In [1]: import numpy as np

In [2]: np.set_printoptions(suppress=True, linewidth=120)

In [3]: tidy = lambda a: np.round(a, 3) + 0

In [4]: K = np.loadtxt("x.csv", delimiter=",")

In [5]: K
Out[5]: 
array([[ 1., -1.,  1., -1.],
       [ 0., -1.,  2., -2.],
       [ 0., -1.,  2., -2.],
       [ 0.,  0.,  0.,  0.]])

In [6]: blk = np.stack([K, 3 * K, K[::-1]])

In [7]: tidy(np.linalg.det(blk))
Out[7]: array([0., 0., 0.])

In [8]: np.linalg.matrix_rank(blk)
Out[8]: array([2, 2, 2])

In [9]: tidy(np.linalg.norm(blk, axis=(1, 2)))
Out[9]: array([ 4.69 , 14.071,  4.69 ])

In [10]: (blk @ K.T).shape
Out[10]: (3, 4, 4)

In [11]: U, sv, Vh = np.linalg.svd(K)

In [12]: tidy(sv)
Out[12]: array([4.577, 1.025, 0.   , 0.   ])

In [13]: A2 = U[:, :2] @ np.diag(sv[:2]) @ Vh[:2]

In [14]: np.linalg.matrix_rank(A2)
Out[14]: np.int64(2)

In [15]: tidy(A2)
Out[15]: 
array([[ 1., -1.,  1., -1.],
       [ 0., -1.,  2., -2.],
       [ 0., -1.,  2., -2.],
       [ 0.,  0.,  0.,  0.]])

In [16]: np.linalg.matrix_rank(K, rtol=0.05)
Out[16]: np.int64(2)

In [17]: tidy(np.abs(K - A2).max())
Out[17]: np.float64(0.0)

In [18]: print(tidy(np.linalg.norm(K - A2, 2)), tidy(sv[2]))
0.0 0.0

In [19]: print(tidy(np.linalg.norm(K - A2) / np.linalg.norm(K)))
0.0

In [20]: U, sv, Vh = np.linalg.svd(K)

In [21]: evecs = Vh[:(sv > 1e-8).sum()]

In [22]: rng = np.random.default_rng(98)

In [23]: x0 = K[2] + -1 * K[0] + rng.integers(2) * np.eye(4)[1]

In [24]: x0
Out[24]: array([-1.,  0.,  1., -1.])

In [25]: np.allclose(evecs.T @ evecs @ x0, x0)
Out[25]: True

In [26]: tidy(evecs.T @ evecs)
Out[26]: 
array([[ 0.818, -0.364, -0.091,  0.091],
       [-0.364,  0.273, -0.182,  0.182],
       [-0.091, -0.182,  0.455, -0.455],
       [ 0.091,  0.182, -0.455,  0.455]])

In [27]: lab = rng.permutation(4)

In [28]: print(lab)
[2 1 0 3]

In [29]: A2 = K[lab][:, lab]

In [30]: print(tidy(np.linalg.det(A2)), tidy(np.linalg.det(K[lab])))
0.0 0.0

In [31]: np.diag(A2)
Out[31]: array([ 2., -1.,  1.,  0.])

In [32]: A = np.loadtxt("arr.csv", delimiter=",")

In [33]: print(tidy(A))
[[ 0.882  0.014  0.063  0.007  0.158 -0.093 -0.111  0.023 -0.119 -0.103  0.042  0.094  0.021  0.007 -0.12   0.058]
 [ 0.014  0.998 -0.007 -0.001 -0.019  0.011  0.013 -0.003  0.014  0.012 -0.005 -0.011 -0.003 -0.001  0.014 -0.007]
 [ 0.063 -0.007  0.967 -0.004 -0.084  0.049  0.059 -0.012  0.063  0.054 -0.022 -0.05  -0.011 -0.003  0.063 -0.031]
 [ 0.007 -0.001 -0.004  1.    -0.009  0.005  0.006 -0.001  0.007  0.006 -0.002 -0.005 -0.001  0.     0.007 -0.003]
 [ 0.158 -0.019 -0.084 -0.009  0.788  0.124  0.149 -0.03   0.16   0.137 -0.056 -0.126 -0.029 -0.009  0.161 -0.077]
 [-0.093  0.011  0.049  0.005  0.124  0.928 -0.087  0.018 -0.093 -0.08   0.033  0.074  0.017  0.005 -0.094  0.045]
 [-0.111  0.013  0.059  0.006  0.149 -0.087  0.896  0.021 -0.112 -0.096  0.039  0.089  0.02   0.006 -0.113  0.054]
 [ 0.023 -0.003 -0.012 -0.001 -0.03   0.018  0.021  0.996  0.023  0.02  -0.008 -0.018 -0.004 -0.001  0.023 -0.011]
 [-0.119  0.014  0.063  0.007  0.16  -0.093 -0.112  0.023  0.88  -0.103  0.042  0.095  0.022  0.007 -0.121  0.058]
 [-0.103  0.012  0.054  0.006  0.137 -0.08  -0.096  0.02  -0.103  0.911  0.036  0.082  0.019  0.006 -0.104  0.05 ]
 [ 0.042 -0.005 -0.022 -0.002 -0.056  0.033  0.039 -0.008  0.042  0.036  0.985 -0.033 -0.008 -0.002  0.042 -0.02 ]
 [ 0.094 -0.011 -0.05  -0.005 -0.126  0.074  0.089 -0.018  0.095  0.082 -0.033  0.925 -0.017 -0.005  0.096 -0.046]
 [ 0.021 -0.003 -0.011 -0.001 -0.029  0.017  0.02  -0.004  0.022  0.019 -0.008 -0.017  0.996 -0.001  0.022 -0.01 ]
 [ 0.007 -0.001 -0.003  0.    -0.009  0.005  0.006 -0.001  0.007  0.006 -0.002 -0.005 -0.001  1.     0.007 -0.003]
 [-0.12   0.014  0.063  0.007  0.161 -0.094 -0.113  0.023 -0.121 -0.104  0.042  0.096  0.022  0.007  0.878  0.059]
 [ 0.058 -0.007 -0.031 -0.003 -0.077  0.045  0.054 -0.011  0.058  0.05  -0.02  -0.046 -0.01  -0.003  0.059  0.972]]

In [34]: blk = np.stack([A, 3 * A, A[::-1]])

In [35]: tidy(np.einsum("bij,cij->bc", blk, blk))
Out[35]: 
array([[ 15.   ,  45.   ,  -0.2  ],
       [ 45.   , 135.   ,  -0.601],
       [ -0.2  ,  -0.601,  15.   ]])

In [36]: blk.shape
Out[36]: (3, 16, 16)
